In [1]: import numpy as np

In [2]: import numpy.linalg as la

In [3]: np.set_printoptions(precision=3, suppress=True, linewidth=160)

In [4]: rnd = lambda a: np.round(a, 3) + 0

In [5]: M = np.loadtxt("block19.csv", delimiter=",")

In [6]: M
Out[6]: 
array([[-1.898, -0.332,  0.042,  0.987],
       [-0.332, -2.479, -0.456,  0.691],
       [ 0.042, -0.456, -1.083, -0.4  ],
       [ 0.987,  0.691, -0.4  ,  0.46 ]])

In [7]: # symmetric, so the eigenvalues are real

In [8]: w, vecs = la.eig(M)

In [9]: rnd(np.sort(la.eigvals(la.inv(M))))
Out[9]: array([-1.   , -0.5  , -0.333,  1.001])

In [10]: t3 = np.stack([M, -3 * M, M[::-1]])

In [11]: rnd(la.det(t3))
Out[11]: array([  -5.996, -485.691,   -5.996])

In [12]: (t3 @ M.T).shape
Out[12]: (3, 4, 4)

In [13]: rnd(la.norm(t3, axis=(1, 2)))
Out[13]: array([ 3.872, 11.617,  3.872])

In [14]: w, vecs = la.eigh(M)

In [15]: x0 = np.array([0, 1, 3, 0])

In [16]: rnd(np.abs(M).sum(axis=1).max()), rnd(np.abs(w).max())
Out[16]: (np.float64(3.958), np.float64(3.0))

In [17]: rnd(la.eigvalsh(M[1:, 1:]))
Out[17]: array([-2.715, -1.135,  0.748])

In [18]: w, vecs = la.eigvalsh(M)
Traceback (most recent call last):
  Cell In[18], line 1
    w, vecs = la.eigvalsh(M)
ValueError: too many values to unpack (expected 2)


In [19]: w, vecs = la.eigh(M)

In [20]: np.unique(w.round(6) + 0, return_counts=True)[1]
Out[20]: array([1, 1, 1, 1])

In [21]: rnd(vecs @ np.diag(w) @ vecs.T)
Out[21]: 
array([[-1.898, -0.332,  0.042,  0.987],
       [-0.332, -2.479, -0.456,  0.691],
       [ 0.042, -0.456, -1.083, -0.4  ],
       [ 0.987,  0.691, -0.4  ,  0.46 ]])

In [22]: np.abs(vecs[:, -1]).round(6).argmax()
Out[22]: np.int64(3)

In [23]: rnd(w.sum()), np.trace(M)
Out[23]: (np.float64(-5.0), np.float64(-5.0))

In [24]: rnd(la.svd(M, compute_uv=False))
Out[24]: array([3.   , 2.   , 1.   , 0.999])

In [25]: m1 = np.loadtxt("m.csv", delimiter=",")

In [26]: m1
Out[26]: 
array([[1.   , 0.5  , 0.25 , 0.125],
       [0.5  , 1.   , 0.5  , 0.25 ],
       [0.25 , 0.5  , 1.   , 0.5  ],
       [0.125, 0.25 , 0.5  , 1.   ]])

In [27]: # symmetric

In [28]: A2 = np.array([[0, -2], [-5, -3]])

In [29]: W2 = np.kron(A2, m1)

In [30]: rnd(la.norm(W2, 2)), rnd(la.norm(A2, 2) * la.norm(m1, 2))
Out[30]: (np.float64(12.366), np.float64(12.366))

In [31]: la.matrix_rank(W2)
Out[31]: np.int64(8)

In [32]: P = np.triu(np.array([[2, -1, 1, -2], [-3, -3, 1, 1], [0, 3, 3, 0], [-1, 3, 3, 0]]), 1) + np.eye(4)

In [33]: A2 = P @ m1 @ la.inv(P)

In [34]: rnd(la.det(A2))
Out[34]: np.float64(0.422)

In [35]: np.trace(A2), np.trace(m1)
Out[35]: (np.float64(4.0), np.float64(4.0))

In [36]: rnd(np.poly(A2))
Out[36]: array([ 1.   , -4.   ,  5.109, -2.531,  0.422])

In [37]: rnd(la.det(m1))
Out[37]: np.float64(0.422)

In [38]: rnd(np.abs(la.eigvals(m1)).max())
Out[38]: np.float64(2.086)

In [39]: rnd(la.matrix_power(m1, 3))
Out[39]: 
array([[2.172, 2.352, 1.973, 1.361],
       [2.352, 2.969, 2.727, 1.973],
       [1.973, 2.727, 2.969, 2.352],
       [1.361, 1.973, 2.352, 2.172]])

In [40]: rnd(np.sort(np.abs(la.eigvals(m1))))
Out[40]: array([0.375, 0.539, 1.   , 2.086])

In [41]: O, R = la.qr(m1)

In [42]: np.allclose(R.T @ R, m1.T @ m1)
Out[42]: True

In [43]: O.shape, R.shape
Out[43]: ((4, 4), (4, 4))

In [44]: rnd(np.abs(np.diag(R)))
Out[44]: array([1.152, 0.746, 0.732, 0.671])

In [45]: w, vecs = la.eigh(m1)

In [46]: rnd(w)
Out[46]: array([0.375, 0.539, 1.   , 2.086])

In [47]: w.sum(), np.trace(m1)
Out[47]: (np.float64(4.0), np.float64(4.0))

In [48]: rnd(la.svd(m1, compute_uv=False))
Out[48]: array([2.086, 1.   , 0.539, 0.375])

In [49]: rnd(la.eigvalsh(m1 + -1 * np.eye(4)))
Out[49]: array([-0.625, -0.461,  0.   ,  1.086])

In [50]: rnd(vecs.T @ vecs)
Out[50]: 
array([[1., 0., 0., 0.],
       [0., 1., 0., 0.],
       [0., 0., 1., 0.],
       [0., 0., 0., 1.]])

In [51]: A = np.load("x.npy")

In [52]: rnd(A)
Out[52]: 
array([[-2.84 , -0.986, -2.638,  0.077,  0.023],
       [-2.434, -0.593,  2.837,  0.175, -1.283],
       [ 0.676, -3.295,  0.556,  1.288,  1.647],
       [-0.811,  0.222,  0.733, -2.75 ,  2.681],
       [-0.947,  1.941,  0.387,  2.596,  2.109]])

In [53]: u = np.array([0, 1, 0])

In [54]: rnd(np.polyval(u, A[3]))
Out[54]: array([-0.811,  0.222,  0.733, -2.75 ,  2.681])

In [55]: rnd(np.convolve(A[3], u))
Out[55]: array([ 0.   , -0.811,  0.222,  0.733, -2.75 ,  2.681,  0.   ])

In [56]: rnd(np.correlate(A[3], A[4], "full"))
Out[56]: array([-1.711, -1.637,  1.81 , -5.386,  0.   ,  7.108, -4.993,  7.807, -2.538])

In [57]: rnd(np.cross(A[3, :3], A[4, :3]))
Out[57]: array([-1.337, -0.38 , -1.364])

In [58]: rnd(la.norm(A, axis=1))
Out[58]: array([4., 4., 4., 4., 4.])

In [59]: rnd(la.norm(A, "nuc"))
Out[59]: np.float64(20.0)

In [60]: la.norm(A, axis=1).argmax()
Out[60]: np.int64(3)

In [61]: A2 = np.array([[1, 1, 1], [3, 3, 2]])

In [62]: W2 = np.kron(A2, A)

In [63]: la.matrix_rank(W2)
Out[63]: np.int64(10)

In [64]: rnd(la.norm(A, axis=0))
Out[64]: array([4., 4., 4., 4., 4.])

In [65]: rnd(A @ A.T)
Out[65]: 
array([[16.,  0.,  0.,  0.,  0.],
       [ 0., 16.,  0.,  0.,  0.],
       [ 0.,  0., 16.,  0.,  0.],
       [ 0.,  0.,  0., 16.,  0.],
       [ 0.,  0.,  0.,  0., 16.]])

In [66]: rnd(A.T @ A)
Out[66]: 
array([[16.,  0.,  0.,  0.,  0.],
       [ 0., 16.,  0.,  0.,  0.],
       [ 0.,  0., 16.,  0.,  0.],
       [ 0.,  0.,  0., 16.,  0.],
       [ 0.,  0.,  0.,  0., 16.]])

In [67]: arr = np.load("layer8.npy")

In [68]: arr
Out[68]: 
array([[-1.   ,  1.1  ,  0.2  ,  1.185, -0.4  ],
       [-0.3  , -1.7  ,  1.7  , -2.761,  0.9  ],
       [ 2.4  , -0.3  , -0.8  ,  3.235, -1.1  ],
       [-0.7  , -0.7  ,  0.   , -3.217,  1.1  ],
       [ 0.4  ,  1.4  , -0.4  , -1.225,  0.4  ],
       [ 0.3  , -0.7  ,  1.   ,  1.495, -0.5  ],
       [-1.6  ,  0.1  , -1.1  ,  2.377, -0.8  ],
       [ 1.1  ,  0.6  , -1.3  , -0.934,  0.3  ],
       [-0.6  , -0.2  ,  1.   , -2.822,  0.9  ],
       [ 1.3  , -0.8  , -0.9  ,  1.809, -0.6  ],
       [ 1.4  , -0.4  ,  0.3  , -2.42 ,  0.8  ],
       [-0.1  ,  0.6  , -0.8  , -1.997,  0.7  ],
       [-1.   ,  0.5  ,  0.2  ,  5.489, -1.8  ],
       [ 1.5  ,  0.8  ,  0.3  , -0.965,  0.3  ],
       [ 0.7  ,  0.8  ,  1.1  ,  1.289, -0.4  ],
       [ 0.2  , -0.2  ,  0.3  , -1.457,  0.5  ],
       [ 1.2  ,  0.3  , -0.3  , -0.573,  0.2  ],
       [-0.5  ,  1.2  , -0.3  ,  1.487, -0.5  ],
       [-2.1  ,  1.9  ,  0.1  , -1.498,  0.5  ],
       [-0.1  ,  1.2  , -1.3  , -3.248,  1.1  ],
       [ 0.4  ,  1.5  ,  0.9  , -1.065,  0.4  ],
       [-2.6  ,  0.9  ,  0.   , -1.823,  0.6  ],
       [ 0.5  , -1.1  , -2.   ,  0.342, -0.1  ],
       [-1.6  , -1.   , -1.3  , -0.284,  0.1  ],
       [-2.   , -0.5  , -0.2  , -0.104,  0.   ]])

In [69]: cen = arr - arr.mean(axis=0)

In [70]: Uu, sv, Vt = la.svd(cen, full_matrices=False)

In [71]: rnd(cen.mean(axis=0))
Out[71]: array([0., 0., 0., 0., 0.])

In [72]: np.abs(Uu[:, 0]).argmax()
Out[72]: np.int64(12)

In [73]: np.searchsorted(np.cumsum(sv ** 2) / (sv ** 2).sum(), 0.9) + 1
Out[73]: np.int64(3)

In [74]: rnd((sv ** 2).sum() ** 2 / (sv ** 4).sum())
Out[74]: np.float64(2.291)

In [75]: u, r1 = arr[3], arr[9]

In [76]: rnd(u @ r1)
Out[76]: np.float64(-6.83)

In [77]: pr = (u @ r1) / (u @ u) * u

In [78]: rnd(pr)
Out[78]: array([ 0.381,  0.381,  0.   ,  1.752, -0.599])

In [79]: la.matrix_rank(np.outer(u, r1))
Out[79]: np.int64(1)

In [80]: labels = arr[:, 1] > np.median(arr[:, 1])

In [81]: u = arr[labels].mean(axis=0) - arr[~labels].mean(axis=0)

In [82]: labels.astype(int)
Out[82]: array([1, 0, 0, 0, 1, 0, 0, 1, 0, 0, 0, 1, 1, 1, 1, 0, 0, 1, 1, 1, 1, 1, 0, 0, 0])

In [83]: rnd(u)
Out[83]: array([-0.313,  1.596,  0.069,  0.062, -0.008])

In [84]: np.argsort(-np.abs(u).round(6), kind="stable")
Out[84]: array([1, 0, 2, 3, 4])

In [85]: feats = np.load("a.npy")

In [86]: feats
Out[86]: 
array([[3.3, 1. , 0. , 0. , 5. ],
       [4. , 1.3, 3. , 5. , 0. ],
       [2. , 1. , 1.3, 5. , 3. ],
       [4. , 1. , 3. , 5.3, 1. ],
       [3. , 1. , 0. , 0. , 5.3]])

In [87]: O = feats.astype(float).copy()

In [88]: for j in range(5):
    ...:     O[:, j] -= O[:, :j] @ (O[:, :j].T @ O[:, j])
    ...:     O[:, j] /= la.norm(O[:, j])
    ...: 

In [89]: rnd(O.T @ O)
Out[89]: 
array([[1., 0., 0., 0., 0.],
       [0., 1., 0., 0., 0.],
       [0., 0., 1., 0., 0.],
       [0., 0., 0., 1., 0.],
       [0., 0., 0., 0., 1.]])

In [90]: w, vecs = la.eig(feats)

In [91]: rnd(w)
Out[91]: array([10.747,  6.124, -1.089,  0.3  ,  0.418])

In [92]: rng = np.random.default_rng(648806)

In [93]: labels = rng.permutation(5)

In [94]: A2 = feats[:, labels] * rng.choice([-1, 1], 5)

In [95]: A2
Out[95]: 
array([[-1. ,  0. , -3.3,  0. ,  5. ],
       [-1.3,  3. , -4. ,  5. ,  0. ],
       [-1. ,  1.3, -2. ,  5. ,  3. ],
       [-1. ,  3. , -4. ,  5.3,  1. ],
       [-1. ,  0. , -3. ,  0. ,  5.3]])

In [96]: Uu, _, Vt = la.svd(feats.T @ A2)

In [97]: rnd(la.lstsq(feats, A2)[0])
Out[97]: 
array([[ 0.,  0., -1.,  0.,  0.],
       [-1.,  0.,  0.,  0.,  0.],
       [ 0.,  1.,  0.,  0.,  0.],
       [ 0.,  0.,  0.,  1.,  0.],
       [ 0.,  0.,  0.,  0.,  1.]])

In [98]: P = np.triu(np.array([[-2, -2, -3, 0, 3],
    ...:     [-2, 2, -3, -3, 3],
    ...:     [3, 3, 2, -2, -1],
    ...:     [-2, -2, -3, -1, 3],
    ...:     [2, -1, -1, 1, 1]]), 1) + np.eye(5)

In [99]: A2 = P @ feats @ la.inv(P)

In [100]: rnd(np.poly(A2))
Out[100]: array([  1.   , -16.5  ,  58.9  ,  35.63 , -45.54 ,   8.996])

In [101]: rnd(la.det(A2))
Out[101]: np.float64(-8.996)

In [102]: la.matrix_rank(A2)
Out[102]: np.int64(5)

In [103]: rnd(np.trace(A2)), np.trace(feats)
Out[103]: (np.float64(16.5), np.float64(16.5))

In [104]: rnd(P @ feats - feats @ P)
Out[104]: 
array([[ -5.,   4.,   3., -22.,  -6.],
       [ -9.,   5.,   3., -21., -24.],
       [-11.,   1.,   3.,  -5., -30.],
       [  9.,  11.,  15.,   9., -12.],
       [  0.,   6.,  12.,   3., -12.]])

In [105]: mat = np.load("data.npy")

In [106]: mat
Out[106]: 
array([[0, 0, 1, 0, 0, 0],
       [0, 0, 0, 1, 0, 0],
       [1, 0, 0, 0, 0, 0],
       [0, 0, 0, 0, 0, 1],
       [0, 1, 0, 0, 0, 0],
       [0, 0, 0, 0, 1, 0]])

In [107]: # 2 blocks once reordered

In [108]: u = np.array([1, 2, -2])

In [109]: np.cross(mat[3, :3], mat[4, :3])
Out[109]: array([0, 0, 0])

In [110]: np.polyval(u, mat[3])
Out[110]: array([-2, -2, -2, -2, -2,  1])

In [111]: np.convolve(mat[3], u)
Out[111]: array([ 0,  0,  0,  0,  0,  1,  2, -2])

In [112]: np.correlate(mat[3], mat[4], "full")
Out[112]: array([0, 0, 0, 0, 0, 0, 0, 0, 0, 1, 0])

In [113]: labels = rng.permutation(6)

In [114]: labels
Out[114]: array([4, 2, 5, 1, 0, 3])

In [115]: A2 = mat[labels][:, labels]

In [116]: np.allclose(A2, mat)
Out[116]: False
